$ python3 -q
>>> import numpy as np
>>> np.set_printoptions(precision=3, suppress=True, linewidth=100, sign=" ")
>>> def rd(a):
...     return np.round(a, 3) + 0
... 
>>> W0 = np.diag(3 * np.array([-5, -2, 0, -3, 3])) + np.array([[0, 0, 1, 2, 0],
...     [2, -2, 1, 0, 0],
...     [0, 1, 1, -1, -2],
...     [1, 0, 0, 0, 1],
...     [2, -2, 1, -2, 2]])
>>> W0
array([[-15,   0,   1,   2,   0],
       [  2,  -8,   1,   0,   0],
       [  0,   1,   1,  -1,  -2],
       [  1,   0,   0,  -9,   1],
       [  2,  -2,   1,  -2,  11]])
>>> x = np.array([7, -9, -6, 9, 0])
>>> target = W0 @ x
>>> target
array([-93,  80, -24, -74,   8])
>>> rd(np.linalg.solve(W0, target + W0[:, 1]))
array([ 7., -8., -6.,  9.,  0.])
>>> rd(np.linalg.solve(W0, W0[:, 0]))
array([ 1.,  0.,  0.,  0.,  0.])
>>> rd(np.linalg.solve(W0, target))
array([ 7., -9., -6.,  9.,  0.])
>>> rd(np.linalg.solve(W0.T, W0[3]))
array([ 0.,  0.,  0.,  1.,  0.])
>>> r0, v = W0[2], W0[3]
>>> r0 @ r0
np.int64(7)
>>> r0 @ v
np.int64(7)
>>> p = (r0 @ v) / (r0 @ r0) * r0
>>> rd(np.linalg.norm(r0 + v) ** 2 + np.linalg.norm(r0 - v) ** 2)
np.float64(180.0)
>>> E = np.load("data.npy")
>>> E
array([[ 1.093,  0.203,  2.902],
       [ 1.225,  0.013,  2.963],
       [ 0.886,  0.018,  3.055],
       [ 1.044, -0.022,  2.868],
       [ 0.987, -0.069,  3.085],
       [ 0.964,  0.029,  3.259],
       [ 1.089, -0.141,  3.081],
       [ 1.109, -0.119,  3.014],
       [ 0.924, -0.037,  3.051],
       [ 2.876,  0.965,  0.937],
       [ 2.912,  1.015,  1.032],
       [ 3.056,  0.895,  0.97 ],
       [ 2.895,  1.074,  0.877],
       [ 2.873,  0.967,  0.958],
       [ 2.93 ,  1.186,  0.986],
       [ 3.091,  1.116,  0.993],
       [ 3.062,  1.231,  1.223],
       [ 3.043,  1.103,  1.066],
       [ 0.994,  0.976,  0.956],
       [ 1.025,  1.051,  0.984],
       [ 1.158,  0.912,  1.236],
       [ 0.893,  1.002,  0.92 ],
       [ 0.932,  1.099,  0.954],
       [ 1.039,  1.029,  0.95 ],
       [ 1.045,  1.02 ,  0.903],
       [ 1.207,  1.157,  1.092],
       [ 1.112,  1.056,  1.145]])
>>> A2 = np.c_[E[:, :2] @ np.array([[5, 0], [-5, -5]]), np.array([2, 0, 3, 2, 2, 2, 2, 0, 1, 2, 3, 0, 2, 0, 2, 1, 1, 3, 0, 3, 1, 0, 1, 2, 0, 3, 2])]
>>> rd(A2)
array([[ 4.45 , -1.015,  2.   ],
       [ 6.06 , -0.065,  0.   ],
       [ 4.34 , -0.09 ,  3.   ],
       [ 5.33 ,  0.11 ,  2.   ],
       [ 5.28 ,  0.345,  2.   ],
       [ 4.675, -0.145,  2.   ],
       [ 6.15 ,  0.705,  2.   ],
       [ 6.14 ,  0.595,  0.   ],
       [ 4.805,  0.185,  1.   ],
       [ 9.555, -4.825,  2.   ],
       [ 9.485, -5.075,  3.   ],
       [10.805, -4.475,  0.   ],
       [ 9.105, -5.37 ,  2.   ],
       [ 9.53 , -4.835,  0.   ],
       [ 8.72 , -5.93 ,  2.   ],
       [ 9.875, -5.58 ,  1.   ],
       [ 9.155, -6.155,  1.   ],
       [ 9.7  , -5.515,  3.   ],
       [ 0.09 , -4.88 ,  0.   ],
       [-0.13 , -5.255,  3.   ],
       [ 1.23 , -4.56 ,  1.   ],
       [-0.545, -5.01 ,  0.   ],
       [-0.835, -5.495,  1.   ],
       [ 0.05 , -5.145,  2.   ],
       [ 0.125, -5.1  ,  0.   ],
       [ 0.25 , -5.785,  3.   ],
       [ 0.28 , -5.28 ,  2.   ]])
>>> rd(np.linalg.lstsq(E, A2[:, 0])[0])
array([ 5., -5.,  0.])
>>> rd(np.linalg.norm(np.linalg.qr(E)[0].T @ A2, axis=0) ** 2 / ((A2 ** 2).sum(axis=0) + 1e-12))
array([ 1.   ,  1.   ,  0.682])
>>> rd(np.linalg.norm(A2 - E @ np.linalg.lstsq(E, A2)[0], axis=0))
array([ 0.   ,  0.   ,  5.348])
>>> Ac = E - E.mean(axis=0)
>>> left, sig, Vh = np.linalg.svd(Ac, full_matrices=False)
>>> rd(sig)
array([ 6.423,  3.588,  0.493])
>>> rd(sig ** 2 / (sig ** 2).sum())
array([ 0.759,  0.237,  0.004])
>>> np.linalg.matrix_rank(Ac)
np.int64(3)
>>> M = np.array([[1.0, -4.0, 5.0], [-2.0, -6.0, 10.0], [-2.0, -4.0, 8.0]])
>>> q = M.astype(float).copy()
>>> for j in range(3):
...     q[:, j] -= q[:, :j] @ (q[:, :j].T @ q[:, j])
...     q[:, j] /= np.linalg.norm(q[:, j])
... 
>>> rd(q)
array([[ 0.333, -0.919,  0.212],
       [-0.667, -0.389, -0.636],
       [-0.667, -0.071,  0.742]])
>>> r0 = np.array([3, 3, 1])
>>> A2 = q + np.outer(r0, np.eye(3)[0])
>>> np.linalg.matrix_rank(np.linalg.inv(A2) - np.linalg.inv(q), tol=1e-8)
np.int64(1)
>>> rd(A2)
array([[ 3.333, -0.919,  0.212],
       [ 2.333, -0.389, -0.636],
       [ 0.333, -0.071,  0.742]])
>>> np.linalg.matrix_rank(A2 - q)
np.int64(1)
>>> q, evecs = np.linalg.qr(A2[:, :2])[0], np.linalg.qr(A2[:, 2:])[0]
>>> sig = np.linalg.svd(q.T @ evecs, compute_uv=False)
>>> rd(np.linalg.norm(q @ q.T - evecs @ evecs.T, 2))
np.float64(1.0)
>>> (sig > 0.9).sum()
np.int64(0)
>>> np.trace(M)
np.float64(3.0)
>>> rd(np.linalg.det(M))
np.float64(-12.0)
>>> np.allclose(M @ M.T, M.T @ M)
False
>>> A = np.load("a.npy")
>>> A
array([[  0,   4,   0,   2],
       [  0,   4,   0,   0],
       [  6,   4,   0,  10],
       [  0,   4,   0,   0],
       [  6,   4,   0,  10],
       [  0,   4,   0,   0],
       [  0,   4,   0,   2],
       [  6,   4,   0,  10],
       [  0,   4,   0,   0],
       [  0,   4,   0,   0],
       [  0,   4,   0,   0],
       [  0,   4,   0,   2],
       [  0,   4,   0,   0],
       [  0,   4,   0,   2],
       [  0,   4,   0,   0],
       [  0,   4,   0,   2],
       [  0,   4,   0,   0]])
>>> def softmax(z):
...     e = np.exp(z - z.max(axis=-1, keepdims=True))
...     return e / e.sum(axis=-1, keepdims=True)
... 
>>> rd(softmax(A[16]))
array([ 0.017,  0.948,  0.017,  0.017])
>>> scores = A @ A.T / np.sqrt(4)
>>> rd(softmax(scores)[16] @ A)
array([ 1.059,  4.   ,  0.   ,  2.353])
>>> rk = np.linalg.matrix_rank(A)
>>> rk
np.int64(3)
>>> null = np.linalg.svd(A)[2][rk:].T
>>> A @ null
array([[ 0.],
       [ 0.],
       [ 0.],
       [ 0.],
       [ 0.],
       [ 0.],
       [ 0.],
       [ 0.],
       [ 0.],
       [ 0.],
       [ 0.],
       [ 0.],
       [ 0.],
       [ 0.],
       [ 0.],
       [ 0.],
       [ 0.]])
>>> null.shape
(4, 1)
>>> [int(np.linalg.matrix_rank(A[:i])) for i in range(1, len(A) + 1)]
[1, 2, 3, 3, 3, 3, 3, 3, 3, 3, 3, 3, 3, 3, 3, 3, 3]
>>> W = np.array([[0, 2, 1], [2, 1, 3], [3, 3, 0], [0, 1, 3]])
>>> b = np.array([3, 2, 0])
>>> act = np.maximum(A @ W + b, 0)
>>> (act > 0).mean(axis=0)
array([ 1.,  1.,  1.])
>>> Z = np.array([[-5, -6, -9], [-9, -6, -3], [9, 6, -6]])
>>> (act @ Z).round(6).argmax(axis=1)
array([ 0,  0,  0,  0,  0,  0,  0,  0,  0,  0,  0,  0,  0,  0,  0,  0,  0])
>>> W @ Z
array([[ -9,  -6, -12],
       [  8,   0, -39],
       [-42, -36, -36],
       [ 18,  12, -21]])
>>> act @ Z
array([[  35,   -6, -231],
       [  -1,  -30, -189],
       [ 125,   54, -471],
       [  -1,  -30, -189],
       [ 125,   54, -471],
       [  -1,  -30, -189],
       [  35,   -6, -231],
       [ 125,   54, -471],
       [  -1,  -30, -189],
       [  -1,  -30, -189],
       [  -1,  -30, -189],
       [  35,   -6, -231],
       [  -1,  -30, -189],
       [  35,   -6, -231],
       [  -1,  -30, -189],
       [  35,   -6, -231],
       [  -1,  -30, -189]])
